$ python3 -q
>>> import numpy as np
>>> np.set_printoptions(precision=2, suppress=True, linewidth=200, floatmode="fixed")
>>> tidy = lambda a: np.round(a, 2) + 0
>>> A = np.load("block10.npy")
>>> print(A)
[[-1.00 -0.58  2.05 -0.08  0.57 -0.70  1.62]
 [-1.61  0.59  0.12  0.04 -1.93  1.20  0.93]
 [ 0.73 -1.24 -1.44 -1.53  0.07  1.29  0.92]
 [-0.08 -1.22 -0.26 -0.90  1.73 -0.30  1.88]
 [-0.11  0.69  2.82  0.58  0.11 -0.45 -0.17]
 [-0.28 -1.72  1.34 -0.48  0.32  1.70  0.98]
 [-0.13 -0.30  1.24 -0.15  1.01 -2.17  1.27]
 [ 0.53 -2.39  1.10  1.25  0.17 -0.35  0.32]
 [-1.51 -0.33 -2.09 -0.80  1.08 -0.32 -0.57]
 [-0.35  0.63 -0.30  0.66 -2.19 -1.74  0.40]
 [-0.34  1.57 -1.36  0.36  1.55  0.51  1.33]
 [-1.02 -0.42 -0.71  0.05  1.52 -0.23 -2.21]
 [-1.02  1.80  1.02 -1.09  1.41  0.49 -0.54]
 [ 0.52 -0.60 -0.70  1.48 -2.17  0.67  0.71]
 [ 0.04 -0.04 -2.38  1.07  0.82 -0.63  1.04]
 [-1.15 -2.34 -0.96  0.92  0.33 -0.36 -0.46]
 [ 0.46  0.55  1.91 -0.65  0.83  1.90  0.34]
 [-0.12  0.83  0.40  0.11 -0.15 -1.36 -2.50]
 [-1.17 -0.06  1.62 -0.55 -1.37  1.44 -0.84]
 [-1.72 -0.67 -1.01  1.02  1.69  0.44  0.70]
 [-1.64 -0.44 -0.20  0.75 -1.43  0.33 -1.84]]
>>> D = np.linalg.norm(A[:, None] - A[None], axis=-1)
>>> print((D + 1e9 * np.eye(21)).round(6).argmin(axis=1))
[ 6 18  3  6  0 16  0 15 11 13 14  8 16  9 10 19  5 11  1 15 18]
>>> print(np.linalg.matrix_rank(D ** 2))
9
>>> print(D.shape)
(21, 21)
>>> gram = np.cov(A, rowvar=False)
>>> print(tidy(A.std(axis=0)))
[0.76 1.10 1.40 0.82 1.26 1.07 1.20]
>>> print(tidy(np.polyfit(A[:, 6], A[:, 2], 1)))
[-0.01  0.11]
>>> print(tidy(np.linalg.eigvalsh(gram)[::-1]))
[2.22 1.91 1.58 1.28 1.09 0.50 0.41]
>>> print(np.argsort(-A.std(axis=0).round(6), kind="stable"))
[2 4 6 1 5 3 0]
>>> print(gram.shape)
(7, 7)
>>> print(np.argwhere(np.triu(np.abs(np.corrcoef(A.T)) > 0.8, 1)))
[]
>>> print(tidy(gram))
[[ 0.61 -0.11  0.13 -0.01  0.00 -0.02  0.31]
 [-0.11  1.26  0.18 -0.16 -0.04 -0.04 -0.21]
 [ 0.13  0.18  2.05 -0.18 -0.20  0.11 -0.01]
 [-0.01 -0.16 -0.18  0.70 -0.33 -0.28 -0.06]
 [ 0.00 -0.04 -0.20 -0.33  1.66 -0.13  0.23]
 [-0.02 -0.04  0.11 -0.28 -0.13  1.20  0.11]
 [ 0.31 -0.21 -0.01 -0.06  0.23  0.11  1.51]]
>>> print(tidy(np.corrcoef(A[:, 6], A[:, 2])[0, 1]))
-0.01
>>> Y = np.c_[A[:, :6] @ np.array([[-2, -1, 6, 9, 9, 2],
...     [-5, -1, 1, -3, -1, -9],
...     [1, 5, 0, 3, -7, -3],
...     [-8, -9, 5, -5, -7, 7],
...     [1, 4, 5, -6, -9, -5],
...     [1, -6, 1, 0, 6, -2]]), np.array([3, 7, 0, 0, 7, 2, 4, 8, 1, 9, 4, 6, 3, 0, 6, 7, 1, 3, 9, 8, 3])]
>>> print(tidy(Y))
[[  7.46  19.03  -4.83  -4.13 -31.54  -4.94   3.00]
 [ -0.66 -13.66 -17.32  -4.52   8.37  -1.36   7.00]
 [ 16.90  -0.38  -2.87  13.20  35.71   3.30   0.00]
 [ 14.63  16.82   2.15  -3.72  -8.75  -2.75   0.00]
 [ -5.39  11.44   3.03   1.84 -29.17 -10.48   7.00]
 [ 16.36   4.10  -2.50   7.14   0.50   2.54   2.00]
 [  3.04  25.04   1.05  -1.86 -30.61  -3.04   4.00]
 [  1.81  -1.11   7.54   7.97 -12.92  27.87   8.00]
 [  9.74   4.83  -8.31 -21.35  -4.67  -4.14   1.00]
 [-11.96  -6.04 -10.86   3.90   2.97  13.58   9.00]
 [ -9.35  -8.13   9.59 -22.95  -8.52 -16.98   4.00]
 [  4.32   4.90   1.08 -19.42 -19.20  -2.92   6.00]
 [  4.68  16.83  -2.23 -14.53 -20.24 -36.96   3.00]
 [-12.08 -29.44  -0.26  10.00  23.37  28.41   0.00]
 [-10.63 -14.47   9.02 -16.93  -1.59  12.23   6.00]
 [  5.65  -6.11  -3.35 -12.79 -12.86  27.15   7.00]
 [  6.17   6.31   6.11   6.49  -1.30 -22.26   1.00]
 [ -5.90   7.86  -1.45  -2.02 -12.29  -4.67   3.00]
 [  8.73   0.16 -15.24   5.48   3.01  -6.54   9.00]
 [ -0.25  -7.72   3.00 -31.74 -27.45   3.43   8.00]
 [ -1.82 -13.37 -13.35  -9.21  -3.32  13.02   3.00]]
>>> print(tidy(np.linalg.lstsq(A, Y[:, 0])[0]))
[-2.00 -5.00  1.00 -8.00  1.00  1.00  0.00]
>>> print(tidy(np.linalg.norm(np.linalg.qr(A)[0].T @ Y, axis=0) ** 2 / ((Y ** 2).sum(axis=0) + 1e-12)))
[1.00 1.00 1.00 1.00 1.00 1.00 0.57]
>>> print(np.linalg.matrix_rank(np.c_[A, Y]))
8
>>> ang = np.radians(135)
>>> Rm = np.eye(7)
>>> Rm[4, 4] = Rm[1, 1] = np.cos(ang)
>>> Rm[4, 1], Rm[1, 4] = -np.sin(ang), np.sin(ang)
>>> print(tidy(Rm))
[[ 1.00  0.00  0.00  0.00  0.00  0.00  0.00]
 [ 0.00 -0.71  0.00  0.00  0.71  0.00  0.00]
 [ 0.00  0.00  1.00  0.00  0.00  0.00  0.00]
 [ 0.00  0.00  0.00  1.00  0.00  0.00  0.00]
 [ 0.00 -0.71  0.00  0.00 -0.71  0.00  0.00]
 [ 0.00  0.00  0.00  0.00  0.00  1.00  0.00]
 [ 0.00  0.00  0.00  0.00  0.00  0.00  1.00]]
>>> Y = A @ Rm.T
>>> print(tidy(np.abs(Y - A).max(axis=0)))
[0.00 4.23 0.00 0.00 4.13 0.00 0.00]
>>> print(np.allclose(A @ A.T, Y @ Y.T))
True
>>> print(np.allclose(np.linalg.norm(A, axis=1), np.linalg.norm(Y, axis=1)))
True
>>> print(tidy(np.linalg.det(Rm)), tidy(np.trace(Rm)))
1.0 3.59
>>> x = np.array([3, 2, 0, 0, 1, 2, 1])
>>> rhs = A @ x
>>> print(tidy(np.linalg.lstsq(A, rhs)[0]))
[3.00 2.00 0.00 0.00 1.00 2.00 1.00]
>>> print(tidy(np.linalg.solve(A.T @ A, A.T @ rhs)))
[3.00 2.00 0.00 0.00 1.00 2.00 1.00]
>>> rng = np.random.default_rng(730287)
>>> rhs = rhs + 0.05 * rng.normal(size=21)
>>> print(tidy(rhs))
[-3.34 -2.28  3.29  0.34  0.00  0.52 -3.04 -3.43 -5.33 -5.06  6.00 -5.04  2.35  0.26  0.65 -9.09  7.42 -4.07 -3.05 -3.28 -8.43]
>>> c, *_ = np.linalg.lstsq(A, rhs)
>>> print(tidy(np.linalg.norm(rhs - A @ c)))
0.19
>>> print(tidy(A.T @ (rhs - A @ c)))
[0.00 0.00 0.00 0.00 0.00 0.00 0.00]
>>> print([round(float(np.linalg.norm(np.linalg.solve(A.T @ A + lam * np.eye(7), A.T @ rhs))), 2) for lam in (0, 1, 10, 100)])
[4.37, 4.13, 2.9, 0.81]
>>> Y = np.array([[1, 2], [0, 0]])
>>> C = np.array([[2, -2], [-3, 0]])
>>> J = np.kron(Y, C)
>>> print(J)
[[ 2 -2  4 -4]
 [-3  0 -6  0]
 [ 0  0  0  0]
 [ 0  0  0  0]]
>>> # row 3 repeats row 2
>>> Y = J + rng.integers(-2, 3, (4, 2)) @ rng.integers(-2, 3, (2, 4))
>>> print(Y)
[[ 2  0  4 -6]
 [-3 -2 -6  2]
 [ 2 -2  0  1]
 [ 2 -2  0  1]]
>>> print(np.linalg.matrix_rank(Y - J, tol=1e-8))
2
>>> print(J @ J)
[[ 10  -4  20  -8]
 [ -6   6 -12  12]
 [  0   0   0   0]
 [  0   0   0   0]]
>>> print(tidy(np.sort(np.abs(np.linalg.eigvals(J)))))
[0.00 0.00 1.65 3.65]
>>> print(np.trace(J))
2
>>> print(np.linalg.matrix_power(J, 3))
[[ 32 -20  64 -40]
 [-30  12 -60  24]
 [  0   0   0   0]
 [  0   0   0   0]]
>>> hat = np.triu(np.array([[3, -1, 2, -3], [0, 3, 2, 3], [3, -3, 1, -1], [3, -1, -1, -1]]), 1) + np.eye(4)
>>> Y = hat @ J @ np.linalg.inv(hat)
>>> print(hat @ J - J @ hat)
[[  3.00   2.00   6.00  16.00]
 [  0.00  -3.00   6.00 -15.00]
 [  0.00   0.00   0.00   0.00]
 [  0.00   0.00   0.00   0.00]]
>>> print(tidy(np.linalg.det(Y)))
0.0
>>> print(np.trace(Y), np.trace(J))
2.0 2
>>> print(np.linalg.matrix_rank(Y))
2
>>> X = np.load("out5.npy")
>>> print(X)
[[ 0  0  0  0  0  0  0  0  0  0]
 [ 1  2  3 -3 -3 -2 -3 -2  0  1]
 [ 0  0  0  0  0  0  0  0  0  0]
 [ 1  2  3 -3 -3 -2 -3 -2  0  1]
 [ 3  6  9 -9 -9 -6 -9 -6  0  3]
 [ 0  0  0  0  0  0  0  0  0  0]
 [ 1  2  3 -3 -3 -2 -3 -2  0  1]
 [ 0  0  0  0  0  0  0  0  0  0]
 [ 3  6  9 -9 -9 -6 -9 -6  0  3]]
>>> print(tidy(np.linalg.norm(X, 2) / np.linalg.norm(X)))
1.0
>>> print(np.argsort(-np.linalg.norm(X, axis=0).round(6), kind="stable")[:3])
[2 3 4]
>>> F = np.load("a.npy")
>>> print(F)
[[ 1  0  0  0  0  0  0]
 [ 0  1  0  0  0  0  0]
 [ 0  0  1  0  0  0  0]
 [ 0  0  0  0  0  0  0]
 [ 0  0  0  0 -2  0  0]
 [ 0  0  0  0  0  1  0]
 [ 0  0  0  0  0  0  1]]
>>> r = np.linalg.matrix_rank(F)
>>> print(r)
6
>>> ns = np.linalg.svd(F)[2][r:].T
>>> print(np.linalg.matrix_rank(F.T @ F), np.linalg.matrix_rank(F @ F.T))
6 6
>>> print([int(np.linalg.matrix_rank(np.delete(F, i, axis=0))) for i in range(7)])
[5, 5, 5, 6, 5, 5, 5]
>>> print(ns[:, 0] / ns[np.abs(ns[:, 0]).round(6).argmax(), 0])
[0.00 0.00 0.00 1.00 0.00 0.00 0.00]
>>> print([round(float(np.linalg.det(F[:i, :i])), 2) + 0 for i in range(1, 8)])
[1.0, 1.0, 1.0, 0.0, 0.0, 0.0, 0.0]
>>> print(np.all(np.linalg.eigvalsh(F) > 0))
False
>>> E = np.load("data.npy")
>>> print(E)
[[ 34 -10 -11  -2]
 [-10  26   9  22]
 [-11   9  30  -9]
 [ -2  22  -9  29]]
>>> # looks like rank 3
>>> r = np.linalg.matrix_rank(E)
>>> print(r)
3
>>> ns = np.linalg.svd(E)[2][r:].T
>>> print(tidy(ns @ ns.T))
[[ 0.00  0.03 -0.02 -0.03]
 [ 0.03  0.46 -0.26 -0.43]
 [-0.02 -0.26  0.14  0.24]
 [-0.03 -0.43  0.24  0.40]]
>>> print(np.allclose(E @ ns, 0))
True
>>> print(np.linalg.matrix_rank(E.T @ E), np.linalg.matrix_rank(E @ E.T))
3 3
>>> print(tidy(E @ ns))
[[0.00]
 [0.00]
 [0.00]
 [0.00]]
>>> print(tidy(np.linalg.norm(J, 2)))
8.52
>>> print(tidy(np.linalg.norm(J, axis=0)))
[3.61 2.00 7.21 4.00]
>>> print(tidy(np.linalg.norm(J, axis=1)))
[6.32 6.71 0.00 0.00]
>>> print(tidy(np.linalg.norm(J) ** 2 / np.linalg.norm(J, 2) ** 2))
1.17
>>> print(tidy(np.linalg.norm(J, "nuc")))
12.04
>>> print(tidy(np.linalg.norm(J[0] - J[3])))
6.32
>>> print(np.allclose(E, E.T))
True
>>> print((E + E.T) / 2)
[[ 34.00 -10.00 -11.00  -2.00]
 [-10.00  26.00   9.00  22.00]
 [-11.00   9.00  30.00  -9.00]
 [ -2.00  22.00  -9.00  29.00]]
>>> print(tidy(np.sort(np.abs(np.linalg.eigvals(E)))))
[ 0.00 20.83 43.49 54.68]
>>> print(tidy(np.abs(np.linalg.eigvals(E)).max()))
54.68
>>> hat = np.triu(np.array([[-3, -1, 3, 4], [5, -2, -5, -5], [3, 2, 1, 2], [-5, 2, 0, 2]]), 1) + np.eye(4)
>>> Y = hat @ E @ np.linalg.inv(hat)
>>> print(tidy(np.poly(Y)))
[     1.00   -119.00   4423.00 -49538.00      0.00]
>>> print(np.trace(Y), np.trace(E))
119.0 119
>>> print(tidy(np.linalg.det(Y)))
0.0
>>> arr = 4 * np.eye(11) + np.ones((11, 11))
>>> print(arr)
[[5.00 1.00 1.00 1.00 1.00 1.00 1.00 1.00 1.00 1.00 1.00]
 [1.00 5.00 1.00 1.00 1.00 1.00 1.00 1.00 1.00 1.00 1.00]
 [1.00 1.00 5.00 1.00 1.00 1.00 1.00 1.00 1.00 1.00 1.00]
 [1.00 1.00 1.00 5.00 1.00 1.00 1.00 1.00 1.00 1.00 1.00]
 [1.00 1.00 1.00 1.00 5.00 1.00 1.00 1.00 1.00 1.00 1.00]
 [1.00 1.00 1.00 1.00 1.00 5.00 1.00 1.00 1.00 1.00 1.00]
 [1.00 1.00 1.00 1.00 1.00 1.00 5.00 1.00 1.00 1.00 1.00]
 [1.00 1.00 1.00 1.00 1.00 1.00 1.00 5.00 1.00 1.00 1.00]
 [1.00 1.00 1.00 1.00 1.00 1.00 1.00 1.00 5.00 1.00 1.00]
 [1.00 1.00 1.00 1.00 1.00 1.00 1.00 1.00 1.00 5.00 1.00]
 [1.00 1.00 1.00 1.00 1.00 1.00 1.00 1.00 1.00 1.00 5.00]]
>>> ev, evecs = np.linalg.eigh(arr)
>>> print(tidy(evecs.T @ evecs))
[[1.00 0.00 0.00 0.00 0.00 0.00 0.00 0.00 0.00 0.00 0.00]
 [0.00 1.00 0.00 0.00 0.00 0.00 0.00 0.00 0.00 0.00 0.00]
 [0.00 0.00 1.00 0.00 0.00 0.00 0.00 0.00 0.00 0.00 0.00]
 [0.00 0.00 0.00 1.00 0.00 0.00 0.00 0.00 0.00 0.00 0.00]
 [0.00 0.00 0.00 0.00 1.00 0.00 0.00 0.00 0.00 0.00 0.00]
 [0.00 0.00 0.00 0.00 0.00 1.00 0.00 0.00 0.00 0.00 0.00]
 [0.00 0.00 0.00 0.00 0.00 0.00 1.00 0.00 0.00 0.00 0.00]
 [0.00 0.00 0.00 0.00 0.00 0.00 0.00 1.00 0.00 0.00 0.00]
 [0.00 0.00 0.00 0.00 0.00 0.00 0.00 0.00 1.00 0.00 0.00]
 [0.00 0.00 0.00 0.00 0.00 0.00 0.00 0.00 0.00 1.00 0.00]
 [0.00 0.00 0.00 0.00 0.00 0.00 0.00 0.00 0.00 0.00 1.00]]
>>> print(tidy(evecs.T @ arr @ evecs))
[[ 4.00  0.00  0.00  0.00  0.00  0.00  0.00  0.00  0.00  0.00  0.00]
 [ 0.00  4.00  0.00  0.00  0.00  0.00  0.00  0.00  0.00  0.00  0.00]
 [ 0.00  0.00  4.00  0.00  0.00  0.00  0.00  0.00  0.00  0.00  0.00]
 [ 0.00  0.00  0.00  4.00  0.00  0.00  0.00  0.00  0.00  0.00  0.00]
 [ 0.00  0.00  0.00  0.00  4.00  0.00  0.00  0.00  0.00  0.00  0.00]
 [ 0.00  0.00  0.00  0.00  0.00  4.00  0.00  0.00  0.00  0.00  0.00]
 [ 0.00  0.00  0.00  0.00  0.00  0.00  4.00  0.00  0.00  0.00  0.00]
 [ 0.00  0.00  0.00  0.00  0.00  0.00  0.00  4.00  0.00  0.00  0.00]
 [ 0.00  0.00  0.00  0.00  0.00  0.00  0.00  0.00  4.00  0.00  0.00]
 [ 0.00  0.00  0.00  0.00  0.00  0.00  0.00  0.00  0.00  4.00  0.00]
 [ 0.00  0.00  0.00  0.00  0.00  0.00  0.00  0.00  0.00  0.00 15.00]]
>>> print(tidy(ev.sum()), np.trace(arr))
55.0 55.0
>>> print(np.abs(evecs[:, -1]).round(6).argmax())
0
